>>> import numpy as np
>>> np.set_printoptions(precision=2, suppress=True, linewidth=120, sign=" ")
>>> feats = np.loadtxt("x.csv", delimiter=",")
>>> print(feats)
[[ -3.28   2.08  -1.73  -1.79  -3.41   0.53   0.96   6.57   5.73   3.61]
 [ -5.97  -4.99   0.75  -4.08  -5.55  -2.06   1.07   1.36  -4.25  -4.67]
 [ -4.75   1.37   0.58  -3.18  -1.48   5.33  -5.46   7.66   5.6    1.02]
 [ -5.58  -1.37   0.02  -2.48  -2.89   0.02  -0.74   2.73  -0.48  -1.92]
 [ -1.06 -10.99  -3.1   -7.14 -11.6   -4.02   6.98   8.28  -2.31  -2.75]
 [ -6.62 -11.78   3.41  -8.94  -5.85   5.04  -7.48   5.82  -6.29 -10.79]
 [ -4.74   3.94  -0.6   -0.64  -5.47  -4.96   6.05   1.17   3.05   4.06]
 [ -5.51   0.83   2.46  -4.33  -9.01  -3.51   4.19   2.44   1.88   1.73]
 [ -2.68 -11.02  -0.22  -8.9   -7.3    5.27  -4.45  11.85  -0.23  -5.5 ]
 [ -6.76  -4.74  -0.58  -1.95   3.55   5.88  -9.09   3.19  -3.82  -7.77]
 [ -8.98  -7.11   4.24  -5.64  -2.16   3.8   -7.99   0.57  -7.4  -10.52]
 [ -5.04   3.79   1.29  -2.58  -5.55  -0.89   1.66   4.01   5.15   3.77]
 [ -5.13  -6.09  -0.41  -4.27  -1.91   3.53  -4.75   5.46  -2.25  -5.62]
 [ -8.86   9.55  -0.65   5.77   4.76  -4.32   1.38  -7.33  -0.89   1.37]
 [ -6.52   9.96  -0.76   3.36   3.69   1.01  -2.11   0.44   6.03   4.71]
 [ -5.53   0.85  -4.96   3.62   8.44   3.53  -5.86   1.46  -1.1   -3.27]
 [ -4.54  -4.6    1.32  -6.52  -0.8   11.24 -12.2   12.01   4.11  -3.81]
 [ -5.47  -3.24   3.18  -6.79  -7.38   2.54  -2.76   6.43   1.51  -1.97]
 [ -6.81   1.79  -0.54   0.56   1.67   0.51  -2.51  -0.05  -0.83  -1.92]
 [ -5.48  -4.29   1.62  -5.5   -3.77   4.3   -5.28   6.39   0.16  -3.9 ]
 [ -4.57  -5.21  -0.61  -4.28  -3.51   1.96  -2.36   5.63  -1.12  -3.84]
 [ -1.5   -8.99 -10.55   2.18   2.97  -3.54   4.05   2.76  -6.96  -5.87]
 [ -3.17  -2.18  -0.72  -4.82  -0.59   9.51  -9.15  12.53   6.64  -0.43]
 [ -5.53  -1.82  -0.49  -2.4    3.24   8.47 -10.41   7.14   1.89  -3.82]
 [ -8.    -1.31   1.75  -2.04   4.61   8.56 -12.5    3.43  -1.1   -6.43]
 [ -3.3  -10.76  -3.9   -3.86  -4.26  -1.99   2.07   4.18  -6.58  -7.07]
 [ -7.05  -5.6    2.5   -5.13  -5.23  -0.07  -1.9    1.34  -4.93  -6.37]
 [ -5.89 -11.14  -1.43  -4.26   2.91   7.68 -10.98   5.64  -6.94 -12.01]
 [ -6.98  -0.92  -3.54   3.02   7.32   1.68  -5.09  -1.61  -5.02  -6.04]
 [ -5.46  -3.17   3.12  -6.85  -4.76   6.49  -7.21   8.59   2.96  -2.56]
 [ -1.58   2.64  -1.84  -3.3   -6.2    1.08   2.18  10.36   9.76   6.75]
 [ -5.49  -4.44  -0.57  -3.19   0.7    5.41  -7.17   5.59  -1.16  -5.33]
 [ -7.34  -3.59   5.23  -7.25  -5.74   4.82  -6.79   5.09  -0.27  -4.69]
 [ -4.67  -4.12   3.13  -7.97  -7.65   4.83  -4.58   9.35   3.24  -1.71]
 [ -8.02   4.8   -0.75   3.05   7.2    3.57  -7.07  -1.15  -0.07  -2.22]]
>>> # rank 5
>>> Z = feats[[10, 34]].astype(float)
>>> for _ in range(7):
...     z = np.linalg.norm(feats[:, None] - Z, axis=-1).argmin(axis=1)
...     Z = np.array([feats[z == j].mean(axis=0) for j in range(2)])
... 
>>> print(z)
[ 1  0  1  1  0  0  1  1  0  0  0  1  0  1  1  1  0  0  1  0  0  0  0  0  0  0  0  0  1  0  1  0  0  0  1]
>>> print(np.bincount(z))
[ 22  13]
>>> print(np.abs(Z[1] - Z[0]).argmax())
1
>>> print(Z)
[[-5.21 -5.96  0.35 -4.98 -2.73  3.98 -5.13  6.03 -1.6  -5.34]
 [-5.63  3.02 -0.85  0.08 -0.07  0.28 -0.96  2.05  2.22  0.9 ]]
>>> cen = feats - feats.mean(axis=0)
>>> V = np.linalg.svd(cen)[2][:5]
>>> Y = cen - cen @ V.T @ V
>>> print(np.round((cen @ V.T).std(axis=0), 2) + 0)
[ 8.37  7.27  6.47  3.81  0.  ]
>>> print(np.round(np.cov(cen @ V.T, rowvar=False), 2) + 0)
[[ 72.03   0.     0.     0.     0.  ]
 [  0.    54.34   0.     0.     0.  ]
 [  0.     0.    43.08   0.     0.  ]
 [  0.     0.     0.    14.97   0.  ]
 [  0.     0.     0.     0.     0.  ]]
>>> print(np.diag(V.T @ V))
[ 0.21  0.63  0.47  0.33  0.56  0.82  0.61  0.57  0.41  0.41]
>>> print(round(np.linalg.norm(Y) / np.linalg.norm(cen), 2))
0.0
>>> print(np.round(np.linalg.norm(feats, 2) / np.linalg.norm(feats), 2))
0.73
>>> print(np.argsort(-np.linalg.norm(feats, axis=0).round(6), kind="stable")[:3])
[ 6  7  1]
>>> print([round(float(x), 2) for x in np.linalg.svd(feats, compute_uv=False)[:3]])
[72.13, 42.99, 39.74]
>>> Uu, s, Vh = np.linalg.svd(feats)
>>> print(s.round(2) + 0)
[ 72.13  42.99  39.74  25.15  20.8    0.     0.     0.     0.     0.  ]
>>> Y = Uu[:, :5] @ np.diag(s[:5]) @ Vh[:5]
>>> print(np.linalg.matrix_rank(Y))
5
>>> print(round(float(np.linalg.norm(feats - Y, 2)), 2), np.round(s[5], 2))
0.0 0.0
>>> print(round(float(np.linalg.norm(feats - Y) / np.linalg.norm(feats)), 2))
0.0
>>> f = np.array([1, -5])
>>> print(np.polyval(f, feats[32]))
[-12.34  -8.59   0.23 -12.25 -10.74  -0.18 -11.79   0.09  -5.27  -9.69]
>>> print(np.cross(feats[32, :3], feats[4, :3]))
[ 68.58 -28.3   76.82]
>>> m1 = np.load("sample17.npy")
>>> print(m1)
[[ 1 -2 -2 -2 -4 -1  1  4 -3]
 [ 2 21 -3  1  3 -4  4 -4  5]
 [ 1  4  2 -2  5 -1  4 -2  2]
 [-2  2  0 18  0 -4 -2  5 -5]
 [ 0 -3  1 -1 -3 -1  5  2 -3]
 [ 0 -5  2  2 -2  2  0  4 -2]
 [-2  4  5 -4  4  3 33  0  1]
 [-5 -2 -2 -5 -1 -1 -2 30 -2]
 [-4 -4 -5  3  3 -3 -1  1 22]]
>>> theta = np.radians(45)
>>> Rm = np.eye(9)
>>> Rm[6, 6] = Rm[7, 7] = np.cos(theta)
>>> Rm[6, 7], Rm[7, 6] = -np.sin(theta), np.sin(theta)
>>> print(Rm)
[[ 1.    0.    0.    0.    0.    0.    0.    0.    0.  ]
 [ 0.    1.    0.    0.    0.    0.    0.    0.    0.  ]
 [ 0.    0.    1.    0.    0.    0.    0.    0.    0.  ]
 [ 0.    0.    0.    1.    0.    0.    0.    0.    0.  ]
 [ 0.    0.    0.    0.    1.    0.    0.    0.    0.  ]
 [ 0.    0.    0.    0.    0.    1.    0.    0.    0.  ]
 [ 0.    0.    0.    0.    0.    0.    0.71 -0.71  0.  ]
 [ 0.    0.    0.    0.    0.    0.    0.71  0.71  0.  ]
 [ 0.    0.    0.    0.    0.    0.    0.    0.    1.  ]]
>>> Y = m1 @ Rm.T
>>> print(np.abs(Y - m1).max(axis=0))
[  0.     0.     0.     0.     0.     0.    20.63  23.33   0.  ]
>>> x0 = np.array([5, 5, -1, 3, 0, 0, 2, 3, -1])
>>> y = m1 @ x0
>>> print(y)
[  8 112  17  70   0  -7  58  40 -47]
>>> print(np.round(np.linalg.solve(m1, y + m1[:, 6]), 2) + 0)
[ 5.  5. -1.  3.  0.  0.  3.  3. -1.]
>>> print(np.round(np.linalg.solve(m1.T, m1[2]), 2) + 0)
[ 0.  0.  1.  0.  0.  0.  0.  0.  0.]
>>> print(np.round(np.linalg.solve(m1, m1[:, 4]), 2) + 0)
[ 0.  0.  0.  0.  1.  0.  0.  0.  0.]
>>> f = np.array([8, 1, 8, 7, 6, 6, 9, 0, 6])
>>> rng = np.random.default_rng(237412)
>>> A = np.outer(rng.normal(size=36), f) + 0.05 * rng.normal(size=(36, 9))
>>> print(A.round(2) + 0)
[[  5.01   0.67   4.94   4.35   3.7    3.73   5.6    0.05   3.65]
 [ -7.23  -0.88  -7.25  -6.33  -5.47  -5.35  -8.04   0.01  -5.44]
 [  8.09   1.08   8.09   7.13   6.07   6.06   9.24  -0.03   6.11]
 [-15.54  -1.94 -15.6  -13.57 -11.69 -11.71 -17.57   0.06 -11.73]
 [ -3.16  -0.34  -3.07  -2.79  -2.33  -2.35  -3.58   0.07  -2.33]
 [ -1.38  -0.15  -1.31  -1.23  -1.01  -1.02  -1.46   0.01  -0.94]
 [ -5.83  -0.8   -5.82  -5.1   -4.43  -4.46  -6.52  -0.06  -4.38]
 [  6.43   0.83   6.49   5.65   4.86   4.87   7.17  -0.04   4.85]
 [-19.19  -2.28 -19.18 -16.8  -14.31 -14.43 -21.64   0.01 -14.44]
 [ -1.14  -0.03  -1.1   -0.97  -0.86  -0.77  -1.23  -0.01  -0.91]
 [  2.45   0.32   2.48   2.21   1.93   1.83   2.78   0.01   1.92]
 [  7.42   1.     7.46   6.49   5.56   5.54   8.37   0.07   5.57]
 [  3.25   0.35   3.26   2.84   2.5    2.44   3.76  -0.02   2.44]
 [ -4.15  -0.55  -4.06  -3.6   -3.13  -3.1   -4.56   0.03  -3.08]
 [  2.9    0.4    2.86   2.5    2.12   2.17   3.09   0.08   2.1 ]
 [  0.64   0.05   0.69   0.56   0.54   0.52   0.71   0.     0.51]
 [ -0.54  -0.03  -0.51  -0.46  -0.36  -0.42  -0.69  -0.08  -0.41]
 [ 12.69   1.59  12.7   11.1    9.56   9.57  14.29   0.06   9.52]
 [ -4.91  -0.64  -5.03  -4.44  -3.7   -3.8   -5.57  -0.01  -3.77]
 [ -7.74  -0.97  -7.83  -6.83  -5.87  -5.86  -8.9   -0.02  -5.78]
 [ -1.18  -0.2   -1.07  -0.96  -0.81  -0.8   -1.36   0.04  -0.78]
 [  6.98   0.94   7.     6.05   5.19   5.18   7.73  -0.06   5.23]
 [  4.8    0.61   4.81   4.24   3.53   3.55   5.49   0.03   3.59]
 [ -1.28  -0.17  -1.33  -1.23  -1.01  -0.95  -1.58   0.03  -1.  ]
 [-13.35  -1.56 -13.37 -11.61 -10.05 -10.06 -15.06  -0.01  -9.99]
 [ -5.68  -0.68  -5.69  -4.91  -4.25  -4.22  -6.41   0.01  -4.32]
 [ -5.07  -0.61  -5.04  -4.38  -3.86  -3.75  -5.68  -0.01  -3.78]
 [  5.88   0.73   5.92   5.09   4.39   4.44   6.6    0.02   4.38]
 [-12.23  -1.58 -12.29 -10.71  -9.18  -9.16 -13.73  -0.01  -9.13]
 [  6.47   0.8    6.44   5.73   4.91   4.9    7.22  -0.04   4.79]
 [  7.49   0.91   7.47   6.54   5.66   5.65   8.37  -0.01   5.61]
 [  1.12   0.12   1.18   0.9    0.87   0.96   1.34   0.02   0.88]
 [ 11.46   1.42  11.47  10.06   8.54   8.64  12.9    0.05   8.67]
 [ 11.09   1.35  11.07   9.65   8.34   8.32  12.47   0.14   8.42]
 [-17.33  -2.08 -17.47 -15.2  -13.08 -13.09 -19.51   0.01 -13.04]
 [ -1.29  -0.18  -1.26  -1.15  -0.9   -0.94  -1.41   0.03  -0.96]]
>>> Z = A[[24, 9]].astype(float)
>>> for _ in range(7):
...     z = np.linalg.norm(A[:, None] - Z, axis=-1).argmin(axis=1)
...     Z = np.array([A[z == j].mean(axis=0) for j in range(2)])
... 
>>> print(z)
[ 1  0  1  0  0  1  0  1  0  1  1  1  1  0  1  1  1  1  0  0  1  1  1  1  0  0  0  1  0  1  1  1  1  1  0  1]
>>> print(np.abs(Z[1] - Z[0]).argmax())
6
>>> print(np.bincount(z))
[ 13  23]
